>>> import numpy as np
>>> from numpy import linalg as LA
>>> np.set_printoptions(precision=3, suppress=True, linewidth=200)
>>> def tidy(a):
...     return np.round(a, 3) + 0
... 
>>> E = np.loadtxt("m.csv", delimiter=",")
>>> print(E)
[[-1.934  1.252 -0.234 -0.688  0.316  0.632 -0.234  0.769  0.334 -0.477 -0.285  0.285  0.996 -0.727]
 [-0.292 -0.543  0.089 -0.534 -0.286 -0.572  0.089  0.337 -1.188  0.579 -1.317  1.317  0.649  1.47 ]
 [ 1.828 -1.324  0.246  0.567 -0.363 -0.726  0.246 -0.684 -0.554  0.576  0.024 -0.024 -0.845  0.991]
 [ 1.921 -1.267  0.237  0.669 -0.325 -0.649  0.237 -0.757 -0.371  0.495  0.242 -0.242 -0.973  0.773]
 [ 1.581 -0.486  0.1    0.878 -0.013 -0.027  0.1   -0.791  0.636 -0.088  1.167 -1.167 -1.18  -0.565]
 [-1.918  1.27  -0.237 -0.665  0.326  0.653 -0.237  0.754  0.38  -0.499 -0.232  0.232  0.968 -0.783]
 [-0.584  1.025 -0.181  0.173  0.39   0.781 -0.181  0.037  1.196 -0.72   1.041 -1.041 -0.14  -1.617]
 [-1.6    1.345 -0.247 -0.387  0.402  0.805 -0.247  0.543  0.799 -0.67   0.303 -0.303  0.613 -1.269]
 [ 1.833 -1.322  0.245  0.572 -0.361 -0.723  0.245 -0.688 -0.545  0.573  0.034 -0.034 -0.852  0.982]
 [ 1.821 -0.782  0.153  0.881 -0.116 -0.233  0.153 -0.844  0.358  0.096  0.959 -0.959 -1.208 -0.172]
 [-1.787  0.733 -0.144 -0.885  0.099  0.197 -0.144  0.839 -0.409 -0.063 -1.001  1.001  1.209  0.243]
 [-0.503  0.987 -0.174  0.21   0.384  0.767 -0.174  0.     1.206 -0.712  1.077 -1.077 -0.191 -1.617]
 [-0.829  1.132 -0.202  0.055  0.407  0.814 -0.202  0.15   1.151 -0.735  0.916 -0.916  0.021 -1.598]
 [ 1.84  -0.81   0.158  0.878 -0.127 -0.254  0.158 -0.847  0.328  0.114  0.934 -0.934 -1.207 -0.131]
 [-1.872  1.305 -0.243 -0.611  0.348  0.696 -0.243  0.717  0.48  -0.544 -0.114  0.114  0.901 -0.904]
 [-1.907  0.928 -0.179 -0.859  0.172  0.343 -0.179  0.851 -0.191 -0.197 -0.815  0.815  1.191 -0.054]
 [-1.078  1.226 -0.221 -0.073  0.417  0.834 -0.221  0.269  1.08  -0.736  0.761 -0.761  0.195 -1.545]
 [-0.193  0.828 -0.143  0.344  0.352  0.704 -0.143 -0.136  1.223 -0.673  1.196 -1.196 -0.379 -1.59 ]
 [ 1.927 -0.971  0.187  0.848 -0.189 -0.377  0.187 -0.85   0.136  0.229  0.766 -0.766 -1.181  0.127]
 [ 1.495 -1.333  0.244  0.317 -0.411 -0.822  0.244 -0.485 -0.876  0.694 -0.416  0.416 -0.521  1.35 ]
 [ 0.388  0.481 -0.078  0.568  0.27   0.541 -0.078 -0.375  1.172 -0.556  1.332 -1.332 -0.698 -1.435]
 [ 1.143 -1.247  0.225  0.108 -0.418 -0.836  0.225 -0.301 -1.056  0.733 -0.716  0.716 -0.243  1.525]
 [ 1.686 -0.605  0.122  0.886 -0.054 -0.107  0.122 -0.818  0.533 -0.017  1.095 -1.095 -1.2   -0.417]
 [ 0.928  0.097 -0.006  0.74   0.167  0.334 -0.006 -0.58   1.021 -0.393  1.352 -1.352 -0.953 -1.159]
 [-0.584 -0.349  0.053 -0.635 -0.236 -0.472  0.053  0.452 -1.13   0.503 -1.352  1.352  0.796  1.35 ]
 [ 0.768  0.218 -0.029  0.694  0.201  0.401 -0.029 -0.522  1.077 -0.447  1.358 -1.358 -0.883 -1.255]
 [ 1.311 -1.295  0.235  0.204 -0.418 -0.836  0.235 -0.387 -0.982  0.721 -0.585  0.585 -0.371  1.457]
 [-1.952  1.219 -0.229 -0.721  0.298  0.597 -0.229  0.79   0.261 -0.441 -0.366  0.366  1.036 -0.637]
 [ 1.857 -1.312  0.244  0.596 -0.354 -0.707  0.244 -0.705 -0.507  0.556  0.081 -0.081 -0.881  0.936]
 [ 0.803  0.192 -0.024  0.704  0.193  0.387 -0.024 -0.535  1.066 -0.436  1.358 -1.358 -0.899 -1.235]
 [-1.385  1.313 -0.239 -0.248  0.416  0.832 -0.239  0.425  0.943 -0.712  0.521 -0.521  0.429 -1.419]
 [-0.714  1.084 -0.192  0.111  0.4    0.8   -0.192  0.096  1.175 -0.729  0.977 -0.977 -0.056 -1.61 ]
 [-0.094 -0.664  0.112 -0.46  -0.315 -0.631  0.112  0.256 -1.211  0.622 -1.277  1.277  0.542  1.53 ]
 [ 1.048  0.002  0.011  0.773  0.139  0.278  0.011 -0.623  0.971 -0.348  1.34  -1.34  -1.003 -1.076]
 [-1.888  0.89  -0.172 -0.867  0.157  0.314 -0.172  0.851 -0.236 -0.17  -0.856  0.856  1.198  0.008]
 [ 0.467  0.429 -0.068  0.596  0.257  0.514 -0.068 -0.407  1.156 -0.536  1.342 -1.342 -0.738 -1.403]
 [ 1.457 -0.36   0.077  0.861  0.028  0.056  0.077 -0.756  0.736 -0.16   1.23  -1.23  -1.148 -0.712]
 [-0.086 -0.669  0.113 -0.457 -0.316 -0.633  0.113  0.253 -1.212  0.624 -1.275  1.275  0.538  1.533]]
>>> rk = LA.matrix_rank(E)
>>> print(rk)
12
>>> ns = LA.svd(E)[2][rk:].T
>>> print([int(LA.matrix_rank(E[:, :j + 1])) for j in range(14)])
[1, 2, 3, 4, 5, 6, 6, 7, 8, 9, 10, 10, 11, 12]
>>> print(LA.matrix_rank(E.T @ E), LA.matrix_rank(E @ E.T))
12 12
>>> U, s, VT = LA.svd(E)
>>> print(np.argmax(s[:-1] / (s[1:] + 1e-6)) + 1)
2
>>> M2 = U[:, :2] @ np.diag(s[:2]) @ VT[:2]
>>> print(tidy(np.abs(E - M2).max()))
0.001
>>> print([round(float(x), 3) for x in LA.svd(E, compute_uv=False)[:3]])
[13.259, 12.892, 0.003]
>>> print(tidy(LA.norm(E, 2) / LA.norm(E)))
0.717
>>> print(LA.cond(E) > 100)
True
>>> print(LA.matrix_rank(E, rtol=0.1))
2
>>> print(np.argsort(-LA.norm(E, axis=0).round(6), kind="stable")[:3])
[ 0 13  1]
>>> K = np.loadtxt("w.csv", delimiter=",")
>>> print(K)
[[-2.379 -1.251  0.835  2.298 -1.727 -0.31   0.805 -0.698 -2.625  0.835]
 [ 1.888 -2.779  0.258 -0.083  0.052 -2.763 -0.112 -1.844  0.763 -1.418]
 [-0.432  1.187  0.251  0.966  1.696  3.083  2.239 -1.727  0.938  1.075]
 [-0.394 -4.022 -1.265  1.542  0.174 -1.142 -1.688  0.289  0.412  0.503]
 [ 1.617 -1.632  0.875  0.345 -1.687  2.096  2.853 -0.838 -1.359 -0.954]
 [-0.276  1.494 -0.37   1.521 -1.39   1.917  2.6    0.904 -2.431  1.072]
 [-1.147  1.299  1.552 -0.308  1.467 -0.713 -3.467 -2.006 -0.886 -0.031]
 [-0.259 -0.359 -1.18  -0.173  1.745  0.658 -2.733 -3.406  0.43   0.803]
 [-1.102  0.783 -1.665 -0.492 -0.394 -1.736 -1.705 -2.314 -2.371 -1.763]
 [-0.913 -0.182  2.22  -1.528  3.076 -1.027  2.257  0.65   0.804 -0.439]
 [ 1.434 -3.701 -0.035 -0.226  1.842  0.491 -1.208 -0.46  -0.877  1.768]
 [-2.549  2.477  0.578  0.916  3.03   0.329  1.227 -0.145 -0.549 -0.277]
 [-3.287 -0.847 -1.034  0.939  1.648 -2.792 -0.772 -0.137  0.517 -0.363]
 [ 0.159 -0.72   2.683  1.8   -3.125  0.256 -1.    -1.412 -0.615  0.901]
 [ 0.313 -2.912 -1.495 -0.51  -0.221 -1.185  1.12  -1.764 -2.745  0.758]
 [-2.231 -1.406 -0.847  2.823  1.942 -1.115  0.105 -0.636  1.82  -0.783]
 [-0.927 -3.128 -2.428 -0.729  1.354 -1.395  0.508 -0.697 -1.184 -1.418]
 [ 0.182  1.152 -0.179 -1.745  3.544 -2.039  0.726 -0.194 -1.664 -0.716]
 [ 0.646  2.512  2.981  0.835  0.094 -0.159 -1.124  1.755  0.08  -2.074]
 [-0.453  0.406  0.449 -3.123 -0.643 -2.226 -0.141  0.051 -1.668  2.55 ]
 [-0.117 -3.349 -0.571  0.635  1.66   0.871 -1.451  1.576 -1.631  1.51 ]
 [ 1.42   1.519 -0.43   1.327 -2.142  3.453 -0.434  1.022  0.969  0.204]]
>>> vec = np.array([7, -6, 3, -9, 3, 4, -8, 6, 5, -7])
>>> h = np.maximum(K @ vec, 0)
>>> print(tidy(np.maximum(K @ (3 * vec), 0)))
[ 0.    72.264  0.    40.296  0.     0.    13.923 12.546  0.    39.51  95.418  0.     0.     0.     0.     0.    17.394  5.178 74.892  0.    67.95  24.   ]
>>> cen = K - K.mean(axis=1)
Traceback (most recent call last):
  File "<python-input-25>", line 1, in <module>
    cen = K - K.mean(axis=1)
          ~~^~~~~~~~~~~~~~~~
ValueError: operands could not be broadcast together with shapes (22,10) (22,) 
>>> cen = K - K.mean(axis=0)
>>> U, s, VT = LA.svd(cen, full_matrices=False)
>>> print(np.abs(VT[0]).argmax())
5
>>> print(tidy(np.abs(VT[-1])))
[0.522 0.253 0.124 0.543 0.195 0.418 0.092 0.055 0.108 0.343]
>>> print(np.abs(U[:, 0]).argmax())
21
>>> print(np.searchsorted(np.cumsum(s ** 2) / (s ** 2).sum(), 0.9) + 1)
7
>>> arr = np.load("run19.npy")
>>> print(arr)
[[ 5.  1.  3. -3.  3.  1.  3. -1.  1.]
 [ 0.  1. -2.  1.  3. -3. -1.  2. -1.]
 [ 0.  1.  0.  2.  1.  3.  3.  2.  2.]
 [ 0.  1. -1. -3. -2. -2.  0. -2. -1.]
 [ 0. -2.  1. -3. -1.  3. -1. -2.  3.]
 [ 0.  3. -2. -3.  3.  1. -2.  2.  2.]
 [ 0.  0.  2.  0.  0. -3.  1. -2.  1.]
 [ 0. -2. -1. -3. -1. -2.  2.  3.  3.]
 [ 0.  2. -1.  2. -3.  3.  0.  3. -3.]]
>>> M2 = arr / np.sqrt((arr ** 2).mean(axis=1, keepdims=True))
>>> print(LA.matrix_rank(M2) == LA.matrix_rank(arr))
True
>>> print(LA.matrix_rank(arr - arr.mean(axis=1, keepdims=True)))
8
>>> M2 = LA.inv(arr)
>>> print(tidy(arr @ M2))
[[1. 0. 0. 0. 0. 0. 0. 0. 0.]
 [0. 1. 0. 0. 0. 0. 0. 0. 0.]
 [0. 0. 1. 0. 0. 0. 0. 0. 0.]
 [0. 0. 0. 1. 0. 0. 0. 0. 0.]
 [0. 0. 0. 0. 1. 0. 0. 0. 0.]
 [0. 0. 0. 0. 0. 1. 0. 0. 0.]
 [0. 0. 0. 0. 0. 0. 1. 0. 0.]
 [0. 0. 0. 0. 0. 0. 0. 1. 0.]
 [0. 0. 0. 0. 0. 0. 0. 0. 1.]]
>>> print((np.abs(M2) > 1e-9).astype(int))
[[1 1 1 1 1 1 1 1 1]
 [0 1 1 1 1 1 1 1 1]
 [0 1 1 1 1 1 1 1 1]
 [0 1 1 1 1 1 1 1 1]
 [0 1 1 1 1 1 1 1 1]
 [0 1 1 1 1 1 1 1 1]
 [0 1 1 1 1 1 1 1 1]
 [0 1 1 1 1 1 1 1 1]
 [0 1 1 1 1 1 1 1 1]]
>>> print(tidy(LA.det(arr) * M2))
[[  25766.  216918.   45539.   44681.  185055.  -67574.   84630.  -15860.  104104.]
 [      0.   18570.   14425.   14405.   15575.   13440.   38910.  -10580.   25550.]
 [      0. -135820.  -53715.  -59535. -105555.   46140.  -14230.   13140.  -37090.]
 [      0.  120610.   38570.   17350.   99250.  -40290.   57910.  -17170.   54250.]
 [      0.  -82430.  -19145.  -24745.  -83635.   27130.  -55750.     690.  -60480.]
 [      0.  -39490.    -740.   -7080.  -22680.    9090.  -33210.   -4280.  -16940.]
 [      0.  -76030.    7090.    5160.  -75180.    8660.  -45670.    9670.  -46610.]
 [      0.  -48200.  -26480.  -33990.  -45560.   22350.  -11500.   20940.   -3810.]
 [      0.  132800.   45160.   24690.  127130.  -28970.   80330.   -6910.   62350.]]
>>> vec = np.array([4, 2, 4, -1, 3, 2, 2, -1, -1, -2])
>>> y = K @ vec
>>> print(tidy(LA.lstsq(K, y)[0]))
[ 4.  2.  4. -1.  3.  2.  2. -1. -1. -2.]
>>> print(tidy(LA.solve(K.T @ K, K.T @ y)))
[ 4.  2.  4. -1.  3.  2.  2. -1. -1. -2.]
>>> rng = np.random.default_rng(81226)
>>> y = y + 0.05 * rng.normal(size=22)
>>> print(tidy(y))
[-13.49    1.43   15.114 -23.008  15.288   3.153   3.548  -3.708  -8.929  17.568   0.327   9.713 -21.783  -2.565  -7.834 -13.73  -11.936  15.389  18.703  -6.26   -9.291   2.931]
>>> beta, *_ = LA.lstsq(K, y)
>>> print(tidy(K.T @ (y - K @ beta)))
[0. 0. 0. 0. 0. 0. 0. 0. 0. 0.]
>>> print(beta.round())
[ 4.  2.  4. -1.  3.  2.  2. -1. -1. -2.]
>>> print(tidy(LA.norm(y - K @ beta)))
0.169
>>> print([round(float(LA.norm(LA.solve(K.T @ K + lam * np.eye(10), K.T @ y))), 2) for lam in (0, 1, 10, 100)])
[7.75, 7.55, 6.22, 2.69]
>>> Q, Rm = LA.qr(arr)
>>> print(Q.shape, Rm.shape)
(9, 9) (9, 9)
>>> theta = np.radians(15)
>>> Rm = np.eye(9)
>>> Rm[3, 3] = Rm[1, 1] = np.cos(theta)
>>> Rm[3, 1], Rm[1, 3] = -np.sin(theta), np.sin(theta)
>>> print(tidy(Rm))
[[ 1.     0.     0.     0.     0.     0.     0.     0.     0.   ]
 [ 0.     0.966  0.     0.259  0.     0.     0.     0.     0.   ]
 [ 0.     0.     1.     0.     0.     0.     0.     0.     0.   ]
 [ 0.    -0.259  0.     0.966  0.     0.     0.     0.     0.   ]
 [ 0.     0.     0.     0.     1.     0.     0.     0.     0.   ]
 [ 0.     0.     0.     0.     0.     1.     0.     0.     0.   ]
 [ 0.     0.     0.     0.     0.     0.     1.     0.     0.   ]
 [ 0.     0.     0.     0.     0.     0.     0.     1.     0.   ]
 [ 0.     0.     0.     0.     0.     0.     0.     0.     1.   ]]
>>> M2 = arr @ Rm.T
>>> print(np.allclose(arr @ arr.T, M2 @ M2.T))
True
>>> print(tidy(LA.svd(arr, compute_uv=False)), tidy(LA.svd(M2, compute_uv=False)))
[9.798 8.106 7.709 6.834 5.896 5.028 2.787 1.508 0.247] [9.798 8.106 7.709 6.834 5.896 5.028 2.787 1.508 0.247]
>>> print(np.allclose(LA.norm(arr, axis=1), LA.norm(M2, axis=1)))
True
>>> print(tidy(LA.det(Rm)), tidy(np.trace(Rm)))
1.0 8.932
>>> m1 = np.loadtxt("mat.csv", delimiter=",")
>>> print(m1)
[[-0.1    0.3    0.1    2.2   -0.6   -1.    -1.8    1.4   -0.9    0.1   -0.8   -0.9   -0.9   -0.2   -0.7  ]
 [ 0.4   -0.7   -0.1   -0.5    0.7    0.5    0.4    0.     0.7    0.4   -0.9   -0.5   -0.2    0.5    0.9  ]
 [ 0.5   -0.5    0.1    0.1   -0.3   -0.4   -1.    -0.5   -1.5    0.2   -0.2    0.7    0.    -0.6   -0.8  ]
 [-0.5   -1.4    1.1    0.7    1.1    1.2    0.2   -2.4   -0.6    0.     0.8   -0.3    1.4   -0.8   -0.4  ]
 [ 0.4   -0.8   -1.2    1.1    0.9    0.     0.3    0.8   -0.4   -0.4    0.5    0.6    0.1   -0.7   -0.5  ]
 [-1.    -0.8    0.9   -2.5   -0.2   -1.4    1.9   -1.2   -1.    -0.3    0.9   -0.2   -1.4   -1.8   -0.7  ]
 [ 1.2   -1.5   -1.5    1.6   -1.3    0.7   -1.     0.6   -1.2    0.7   -0.6    2.3    0.4   -0.2   -1.7  ]
 [ 0.    -2.8    0.2    0.1   -1.4   -0.5   -0.7    0.4    0.7   -0.3    1.     0.3   -1.3   -0.1   -0.2  ]
 [-1.3    1.4    0.9    0.9   -1.     0.8   -1.7    1.4    1.     1.1   -0.3    0.9   -0.8    0.8    0.4  ]
 [-0.332 -0.222  2.044 -1.185 -2.282 -1.297 -1.412 -2.833  1.501 -0.139  3.818 -1.896 -0.9    1.506  0.733]
 [ 0.7   -1.6    0.5    0.2   -1.2   -0.4    0.4   -1.1    0.9    0.4   -0.2   -0.8    2.4    1.    -1.1  ]
 [-0.1   -0.7    2.    -1.2   -1.8   -1.4   -1.3   -2.4    1.6   -0.1    3.8   -1.8   -1.2    1.6    0.4  ]]
>>> print(tidy(LA.norm(m1) ** 2 / LA.norm(m1, 2) ** 2))
2.232
>>> print(LA.norm(m1, axis=1).argmax())
9
>>> print(tidy(LA.norm(m1[10], 1)), tidy(LA.norm(m1[10], np.inf)))
12.9 2.4
>>> print(tidy(LA.norm(m1, 1)), tidy(LA.norm(m1, np.inf)))
15.033 22.1
>>> print(tidy(LA.norm(m1[10] - m1[6])))
5.689
